% ipython --no-banner

In [1]: import numpy as np

In [2]: np.set_printoptions(precision=3, suppress=True, linewidth=200)

In [3]: E = np.loadtxt("m.csv", delimiter=",")

In [4]: E
Out[4]: 
array([[-0.888,  0.295,  0.353],
       [ 0.187, -0.47 ,  0.863],
       [ 0.421,  0.832,  0.362]])

In [5]: # orthonormal columns

In [6]: np.linalg.svd(E, compute_uv=False)
Out[6]: array([1., 1., 1.])

In [7]: round(E[:, 2] @ E[:, 0], 3)
Out[7]: np.float64(0.0)

In [8]: def softmax(z):
   ...:     e = np.exp(z - z.max(axis=-1, keepdims=True))
   ...:     return e / e.sum(axis=-1, keepdims=True)
   ...: 

In [9]: softmax(10 * E[2])
Out[9]: array([0.016, 0.975, 0.009])

In [10]: softmax(E[2])
Out[10]: array([0.29 , 0.437, 0.273])

In [11]: softmax(E[2] + 3)
Out[11]: array([0.29 , 0.437, 0.273])

In [12]: scores = E @ E.T / np.sqrt(3)

In [13]: softmax(scores + np.triu(np.full(scores.shape, -np.inf), 1))
Out[13]: 
array([[1.   , 0.   , 0.   ],
       [0.36 , 0.64 , 0.   ],
       [0.264, 0.264, 0.471]])

In [14]: softmax(scores)[2] @ E
Out[14]: array([0.013, 0.346, 0.492])

In [15]: rng = np.random.default_rng(59)

In [16]: labels = rng.permutation(3)

In [17]: labels
Out[17]: array([2, 0, 1])

In [18]: A2 = E[labels][:, labels]

In [19]: np.allclose(A2, E)
Out[19]: False

In [20]: round(float(np.linalg.det(A2)), 3), round(float(np.linalg.det(E[labels])), 3)
Out[20]: (1.0, 1.0)

In [21]: np.sort(np.abs(np.linalg.eigvals(A2)))
Out[21]: array([1., 1., 1.])

In [22]: round(np.linalg.det(2 * E), 3), round(np.linalg.det(E), 3)
Out[22]: (np.float64(8.0), np.float64(1.0))

In [23]: np.kron(np.eye(2, dtype=int), E)
Out[23]: 
array([[-0.888,  0.295,  0.353, -0.   ,  0.   ,  0.   ],
       [ 0.187, -0.47 ,  0.863,  0.   , -0.   ,  0.   ],
       [ 0.421,  0.832,  0.362,  0.   ,  0.   ,  0.   ],
       [-0.   ,  0.   ,  0.   , -0.888,  0.295,  0.353],
       [ 0.   , -0.   ,  0.   ,  0.187, -0.47 ,  0.863],
       [ 0.   ,  0.   ,  0.   ,  0.421,  0.832,  0.362]])

In [24]: labels = rng.integers(0, 3, 3)

In [25]: m1 = (labels[:, None] == labels) * -3 + np.eye(3)

In [26]: m1
Out[26]: 
array([[-2., -3.,  0.],
       [-3., -2.,  0.],
       [ 0.,  0., -2.]])

In [27]: # 2 blocks once reordered

In [28]: np.all(np.linalg.eigvalsh(m1) > 0)
Out[28]: np.False_

In [29]: round(np.linalg.eigvalsh(m1).min(), 3)
Out[29]: np.float64(-5.0)

In [30]: A = np.array([[0, -5, -3, -5], [-5, -2, -5, 2], [-3, -5, 0, -3], [-5, 2, -3, -4]])

In [31]: A
Out[31]: 
array([[ 0, -5, -3, -5],
       [-5, -2, -5,  2],
       [-3, -5,  0, -3],
       [-5,  2, -3, -4]])

In [32]: # symmetric, so the eigenvalues are real

In [33]: u = np.array([-1, -1, 3, -3])

In [34]: A2 = A + np.outer(u, np.eye(4)[1])

In [35]: np.linalg.matrix_rank(np.linalg.inv(A2) - np.linalg.inv(A), tol=1e-8)
Out[35]: np.int64(1)

In [36]: np.sort(np.abs(np.linalg.eigvals(A)))
Out[36]: array([ 3.079,  5.304,  7.312, 11.087])

In [37]: assert A == A.T
---------------------------------------------------------------------------
ValueError                                Traceback (most recent call last)
Cell In[37], line 1
----> 1 assert A == A.T

ValueError: The truth value of an array with more than one element is ambiguous. Use a.any() or a.all()

In [38]: np.trace(A)
Out[38]: np.int64(-6)

In [39]: A.inv()
---------------------------------------------------------------------------
AttributeError                            Traceback (most recent call last)
Cell In[39], line 1
----> 1 A.inv()

AttributeError: 'numpy.ndarray' object has no attribute 'inv'

In [40]: np.allclose(A, A.T)
Out[40]: True

In [41]: round(float(np.abs(np.linalg.eigvals(A)).max()), 3)
Out[41]: 11.087

In [42]: np.round(np.linalg.det(A), 3)
Out[42]: np.float64(1324.0)

In [43]: np.allclose(A @ A.T, A.T @ A)
Out[43]: True

In [44]: ev, evecs = np.linalg.eigh(A)

In [45]: vec = np.array([2, -5, 1, 2])

In [46]: vec @ A @ vec
Out[46]: np.int64(-20)

In [47]: evecs * np.abs(ev) @ evecs.T
Out[47]: 
array([[6.937, 0.662, 3.047, 1.078],
       [0.662, 7.264, 1.188, 1.84 ],
       [3.047, 1.188, 5.609, 0.916],
       [1.078, 1.84 , 0.916, 6.972]])

In [48]: np.linalg.eigvalsh(A[1:, 1:])
Out[48]: array([-6.228, -5.234,  5.461])

In [49]: (np.sign(evecs[:, -1].round(6)) == np.sign(evecs[0, -1].round(6))).astype(int)
Out[49]: array([1, 0, 1, 0])

In [50]: evecs * np.maximum(ev, 0) @ evecs.T
Out[50]: 
array([[ 3.468, -2.169,  0.023, -1.961],
       [-2.169,  2.632, -1.906,  1.92 ],
       [ 0.023, -1.906,  2.805, -1.042],
       [-1.961,  1.92 , -1.042,  1.486]])

In [51]: np.round(np.linalg.eigvalsh(A).min(), 3)
Out[51]: np.float64(-11.087)

In [52]: np.all(np.linalg.eigvalsh(A) > 0)
Out[52]: np.False_

In [53]: [round(float(np.linalg.det(A[:i, :i])), 2) + 0 for i in range(1, 5)]
Out[53]: [0.0, -25.0, -132.0, 1324.0]

In [54]: C = np.array([[-5, 2, 5], [-3, -2, 4], [1, 4, 3]])

In [55]: F = (rng.random((12, 3)) < 0.25) @ C

In [56]: F
Out[56]: 
array([[-2,  2,  7],
       [-4,  6,  8],
       [ 0,  0,  0],
       [-5,  2,  5],
       [-7,  4, 12],
       [ 1,  4,  3],
       [-5,  2,  5],
       [-2,  2,  7],
       [ 0,  0,  0],
       [ 1,  4,  3],
       [ 1,  4,  3],
       [ 0,  0,  0]])

In [57]: W1 = np.array([[3, 2], [3, -1], [3, 3]])

In [58]: beta = np.array([-1, -4])

In [59]: hid = np.maximum(F @ W1 + beta, 0)

In [60]: hid
Out[60]: 
array([[20, 11],
       [29,  6],
       [ 0,  0],
       [ 5,  0],
       [26, 14],
       [23,  3],
       [ 5,  0],
       [20, 11],
       [ 0,  0],
       [23,  3],
       [23,  3],
       [ 0,  0]])

In [61]: (hid > 0).mean(axis=0)
Out[61]: array([0.75 , 0.583])

In [62]: C = np.array([[9, 8, 4], [1, 8, 3]])

In [63]: hid @ C
Out[63]: 
array([[191, 248, 113],
       [267, 280, 134],
       [  0,   0,   0],
       [ 45,  40,  20],
       [248, 320, 146],
       [210, 208, 101],
       [ 45,  40,  20],
       [191, 248, 113],
       [  0,   0,   0],
       [210, 208, 101],
       [210, 208, 101],
       [  0,   0,   0]])

In [64]: W1 @ C
Out[64]: 
array([[29, 40, 18],
       [26, 16,  9],
       [30, 48, 21]])

In [65]: gram = np.cov(F, rowvar=False)

In [66]: F.std(axis=0)
Out[66]: array([2.672, 1.848, 3.523])

In [67]: np.median(F, axis=0)
Out[67]: array([-1.,  2.,  4.])

In [68]: np.argwhere(np.triu(np.abs(np.corrcoef(F.T)) > 0.8, 1))
Out[68]: array([], shape=(0, 2), dtype=int64)

In [69]: round(np.corrcoef(F[:, 0], F[:, 2])[0, 1], 3)
Out[69]: np.float64(-0.778)

In [70]: cen = (F - F.mean(axis=0)) / F.std(axis=0)

In [71]: np.argwhere(np.abs(cen) > 2)
Out[71]: array([[4, 2]])

In [72]: beta = np.linalg.lstsq(np.delete(cen, 0, axis=1), cen[:, 0])[0]

In [73]: beta
Out[73]: array([ 0.402, -1.022])

In [74]: np.abs(beta).argmax()
Out[74]: np.int64(1)

In [75]: u = np.array([-1, 3, 3])

In [76]: M = u[np.abs(np.subtract.outer(np.arange(3), np.arange(3)))]

In [77]: M
Out[77]: 
array([[-1,  3,  3],
       [ 3, -1,  3],
       [ 3,  3, -1]])

In [78]: # equal to its transpose

In [79]: A2 = np.linalg.inv(M)

In [80]: (np.abs(A2) > 1e-9).astype(int)
Out[80]: 
array([[1, 1, 1],
       [1, 1, 1],
       [1, 1, 1]])

In [81]: np.round(M @ A2, 3) + 0
Out[81]: 
array([[1., 0., 0.],
       [0., 1., 0.],
       [0., 0., 1.]])

In [82]: np.allclose(A2, M.T)
Out[82]: False

In [83]: round(np.linalg.det(M) * np.linalg.det(A2), 3)
Out[83]: np.float64(1.0)

In [84]: np.linalg.det(M) * A2
Out[84]: 
array([[-8., 12., 12.],
       [12., -8., 12.],
       [12., 12., -8.]])

In [85]: mat = np.loadtxt("dump.csv", delimiter=",")

In [86]: mat
Out[86]: 
array([[5., 1., 0., 0.],
       [0., 5., 1., 0.],
       [0., 0., 5., 1.],
       [0., 0., 0., 5.]])

In [87]: # triangular: eigenvalues sit on the diagonal

In [88]: vec = np.array([1, 2, 2, 0])

In [89]: rhs = mat @ vec

In [90]: rhs
Out[90]: array([ 7., 12., 10.,  0.])

In [91]: np.linalg.solve(mat, mat[:, 2])
Out[91]: array([0., 0., 1., 0.])

In [92]: np.linalg.solve(mat, 2 * rhs)
Out[92]: array([2., 4., 4., 0.])

In [93]: np.linalg.solve(mat, rhs)
Out[93]: array([1., 2., 2., 0.])

In [94]: M @ (-1.0) ** np.arange(3)
Out[94]: array([-1.,  7., -1.])

In [95]: np.sort(np.abs(np.fft.fft(M[0]))), np.sort(np.linalg.svd(M, compute_uv=False))
Out[95]: (array([4., 4., 5.]), array([4., 4., 5.]))

In [96]: ev, evecs = np.linalg.eig(mat)

In [97]: np.sort(np.linalg.eigvals(mat @ mat))
Out[97]: array([25., 25., 25., 25.])

In [98]: np.prod(ev)
Out[98]: np.float64(625.0)

In [99]: ev
Out[99]: array([5., 5., 5., 5.])

In [100]: proj = np.triu(np.array([[1, 1, -3, 1], [3, -1, -2, -1], [3, 2, 0, 2], [-2, -2, -1, 3]]), 1) + np.eye(4)

In [101]: A2 = proj @ mat @ np.linalg.inv(proj)

In [102]: A2
Out[102]: 
array([[ 5.,  1.,  3., -8.],
       [ 0.,  5.,  1., -4.],
       [ 0.,  0.,  5.,  1.],
       [ 0.,  0.,  0.,  5.]])

In [103]: np.linalg.matrix_rank(A2)
Out[103]: np.int64(4)

In [104]: np.poly(A2)
Out[104]: array([   1.,  -20.,  150., -500.,  625.])

In [105]: X = np.arange(4).reshape(2, 2) + -2

In [106]: X
Out[106]: 
array([[-2, -1],
       [ 0,  1]])

In [107]: # triangular: eigenvalues sit on the diagonal

In [108]: ev, evecs = np.linalg.eig(X)

In [109]: np.sort(np.linalg.eigvals(X @ X))
Out[109]: array([1., 4.])

In [110]: ev
Out[110]: array([-2.,  1.])

In [111]: softmax(X[0] + 5)
Out[111]: array([0.269, 0.731])

In [112]: softmax(X[0])
Out[112]: array([0.269, 0.731])

In [113]: scores = X @ X.T / np.sqrt(2)

In [114]: softmax(scores)
Out[114]: 
array([[0.986, 0.014],
       [0.196, 0.804]])

In [115]: C = np.sign(np.array([[-1, 1, -2, 0], [0, 1, 0, -2], [-1, -1, 2, 1], [1, -1, 1, -1]]))

In [116]: A2 = (np.tril(C, -1) + np.eye(4)) @ (np.triu(C, 1) + np.eye(4))

In [117]: ev = np.array([1, 2, -1, 3])

In [118]: arr = np.rint(A2 * ev @ np.linalg.inv(A2)) + 0

In [119]: arr
Out[119]: 
array([[  5.,   3.,   3.,  -1.],
       [  2.,   2.,   1.,  -1.],
       [-16.,  -6.,  -9.,   6.],
       [-12.,   0.,  -6.,   7.]])

In [120]: np.allclose(arr, arr.T)
Out[120]: False

In [121]: arr @ arr
Out[121]: 
array([[ -5.,   3.,  -3.,   3.],
       [ 10.,   4.,   5.,  -5.],
       [-20.,  -6.,  -9.,  10.],
       [-48.,   0., -24.,  25.]])

In [122]: ev, evecs = np.linalg.eig(arr)

In [123]: ev
Out[123]: array([-1.,  3.,  2.,  1.])

In [124]: np.sort(np.linalg.eigvals(arr @ arr))
Out[124]: array([1., 1., 4., 9.])
